>>> import numpy as np
>>> import numpy.linalg as la
>>> np.set_printoptions(precision=2, suppress=True, linewidth=100)
>>> rnd = lambda a: np.round(a, 2) + 0
>>> arr = np.loadtxt("out9.csv", delimiter=",")
>>> print(arr)
[[-1.41 -0.32  5.69 -4.89  0.31 -2.2  -2.9  -9.2 ]
 [-0.7  -1.22  1.82 -4.4  -2.7   1.9   2.   -0.07]
 [-0.14  0.95  2.4   2.97  4.5  -3.1  -2.21 -4.72]
 [-0.02  0.31  2.    3.1   3.84 -0.88  1.39 -0.7 ]
 [-0.2   0.99  2.09  1.57  3.3  -3.29 -3.52 -5.71]
 [ 1.2   0.29 -6.28  2.09 -2.7   1.8   0.3   7.19]
 [ 0.47 -1.   -1.21  2.59  0.3   3.91  7.37  8.7 ]
 [ 0.7  -0.88 -3.92  0.52 -2.99  4.09  4.9   9.12]
 [ 0.79 -0.2  -2.88  3.2   0.11  2.33  3.92  7.14]
 [-0.46 -0.08  1.79 -2.07 -0.31 -0.81 -1.41 -3.39]
 [-1.49 -1.37  6.01 -5.79 -0.9   0.7   1.83 -4.91]
 [-0.7  -1.31  5.11  0.47  2.99  2.11  7.12  1.5 ]
 [ 0.    0.37 -1.3  -1.75 -1.9  -1.08 -3.69 -2.35]]
>>> print([round(float(x), 2) for x in la.svd(arr, compute_uv=False)[:3]])
[27.54, 14.52, 12.51]
>>> print(la.matrix_rank(arr, rtol=0.1))
3
>>> print(la.cond(arr) > 100)
True
>>> print(rnd(la.norm(arr, 2) / la.norm(arr)))
0.82
>>> print(np.argsort(-la.norm(arr, axis=0).round(6), kind="stable")[:3])
[7 6 2]
>>> A2 = arr / np.sqrt((arr ** 2).mean(axis=1, keepdims=True))
>>> print(la.matrix_rank(arr - arr.mean(axis=1, keepdims=True)))
7
>>> print(rnd(la.norm(A2, axis=1)))
[2.83 2.83 2.83 2.83 2.83 2.83 2.83 2.83 2.83 2.83 2.83 2.83 2.83]
>>> print(la.matrix_rank(A2) == la.matrix_rank(arr))
True
